>>> import numpy as np
>>> from numpy import linalg as LA
>>> np.set_printoptions(suppress=True, linewidth=120)
>>> M = np.loadtxt("out17.csv", delimiter=",")
>>> M.round(1) + 0
array([[ 0.8,  0.3,  0. ,  0.5],
       [-0.5,  1.1, -1.4,  2.8],
       [ 1. ,  0. ,  0.9, -0.8],
       [ 1.6,  1.4, -0.4,  2.7]])
>>> rk = LA.matrix_rank(M)
>>> rk
np.int64(3)
>>> ns = LA.svd(M)[2][rk:].T
>>> np.round(ns[:, 0] / ns[np.abs(ns[:, 0]).round(6).argmax(), 0], 1)
array([ 0.2,  1. , -0.9, -0.8])
>>> [int(LA.matrix_rank(M[:, :j + 1])) for j in range(4)]
[1, 2, 3, 3]
>>> ns.shape
(4, 1)
>>> [int(LA.matrix_rank(np.delete(M, i, axis=0))) for i in range(4)]
[3, 3, 3, 3]
>>> np.round(ns @ ns.T, 1) + 0
array([[ 0. ,  0.1, -0.1, -0.1],
       [ 0.1,  0.4, -0.4, -0.3],
       [-0.1, -0.4,  0.3,  0.3],
       [-0.1, -0.3,  0.3,  0.3]])
>>> LA.matrix_rank(M.T @ M), LA.matrix_rank(M @ M.T)
(np.int64(3), np.int64(3))
>>> np.round(M @ ns, 1) + 0
array([[0.],
       [0.],
       [0.],
       [0.]])
>>> np.round(np.kron(np.eye(2, dtype=int), M), 1) + 0
array([[ 0.8,  0.3,  0. ,  0.5,  0. ,  0. ,  0. ,  0. ],
       [-0.5,  1.1, -1.4,  2.8,  0. ,  0. ,  0. ,  0. ],
       [ 1. ,  0. ,  0.9, -0.8,  0. ,  0. ,  0. ,  0. ],
       [ 1.6,  1.4, -0.4,  2.7,  0. ,  0. ,  0. ,  0. ],
       [ 0. ,  0. ,  0. ,  0. ,  0.8,  0.3,  0. ,  0.5],
       [ 0. ,  0. ,  0. ,  0. , -0.5,  1.1, -1.4,  2.8],
       [ 0. ,  0. ,  0. ,  0. ,  1. ,  0. ,  0.9, -0.8],
       [ 0. ,  0. ,  0. ,  0. ,  1.6,  1.4, -0.4,  2.7]])
>>> np.round(LA.eigvals(M), 1) + 0
array([4.4, 0.9, 0. , 0.2])
>>> round(float(LA.det(M.T)), 1)
0.0
>>> np.round(LA.det(2 * M), 1), round(float(LA.det(M)), 1)
(np.float64(0.0), 0.0)
>>> round(float(np.einsum("ii->", M)), 1)
5.4
>>> np.round(np.einsum("ij,ji->", M, M), 1)
np.float64(19.8)
>>> E = np.load("a.npy")
>>> E
array([[0, 0, 1, 1, 1],
       [0, 0, 0, 0, 0],
       [1, 0, 0, 1, 1],
       [1, 0, 1, 0, 1],
       [1, 0, 1, 1, 0]])
>>> # symmetric, so the eigenvalues are real
>>> np.round(np.trace(LA.pinv(E) @ E), 1)
np.float64(4.0)
>>> np.abs(np.diag(LA.qr(E)[1])) > 1e-9
array([ True, False,  True,  True,  True])
>>> data, _ = LA.qr(np.array([[0.6, -0.6, 1.4, 1.1, 1.1],
...     [1.2, 2.2, -1.8, -0.9, -2.6],
...     [-0.4, 0.6, -1.9, -0.3, -1.2],
...     [1.1, 1.1, -1.3, -0.1, 0.8],
...     [1.2, -0.1, 0.6, -1.7, 0.4]]))
>>> data.round(1) + 0
array([[-0.3,  0.5,  0.1, -0.6, -0.5],
       [-0.6, -0.6,  0.4,  0.1, -0.3],
       [ 0.2, -0.4, -0.7,  0. , -0.6],
       [-0.5, -0.2, -0.4, -0.5,  0.5],
       [-0.6,  0.4, -0.3,  0.6, -0.1]])
>>> # orthonormal columns
>>> np.round(np.abs(data).max(), 1)
np.float64(0.7)
>>> round(float(LA.norm(data)), 1)
2.2
>>> np.round(data - data[0], 1) + 0
array([[ 0. ,  0. ,  0. ,  0. ,  0. ],
       [-0.3, -1.1,  0.3,  0.7,  0.3],
       [ 0.5, -0.9, -0.8,  0.6,  0. ],
       [-0.2, -0.6, -0.6,  0.2,  1.1],
       [-0.3,  0. , -0.5,  1.2,  0.4]])
>>> LA.matrix_rank(data)
np.int64(5)
>>> np.round(data.sum(axis=1), 1) + 0
array([-0.9, -0.9, -1.5, -1. ,  0. ])
>>> vec = np.array([5, 6, 9, 0, 6])
>>> rhs = data @ vec
>>> rhs.round(1)
array([ -0.7,  -4.4, -11.1,  -4.3,  -4. ])
>>> np.round(LA.solve(data, data[:, 2]), 1) + 0
array([0., 0., 1., 0., 0.])
>>> q = data.astype(float).copy()
>>> for j in range(5):
...     q[:, j] -= q[:, :j] @ (q[:, :j].T @ q[:, j])
...     q[:, j] /= LA.norm(q[:, j])
... 
>>> np.round(q.T @ q, 1) + 0
array([[1., 0., 0., 0., 0.],
       [0., 1., 0., 0., 0.],
       [0., 0., 1., 0., 0.],
       [0., 0., 0., 1., 0.],
       [0., 0., 0., 0., 1.]])
>>> q.round(1) + 0
array([[-0.3,  0.5,  0.1, -0.6, -0.5],
       [-0.6, -0.6,  0.4,  0.1, -0.3],
       [ 0.2, -0.4, -0.7,  0. , -0.6],
       [-0.5, -0.2, -0.4, -0.5,  0.5],
       [-0.6,  0.4, -0.3,  0.6, -0.1]])
>>> np.round(q.T @ data, 1) + 0
array([[1., 0., 0., 0., 0.],
       [0., 1., 0., 0., 0.],
       [0., 0., 1., 0., 0.],
       [0., 0., 0., 1., 0.],
       [0., 0., 0., 0., 1.]])
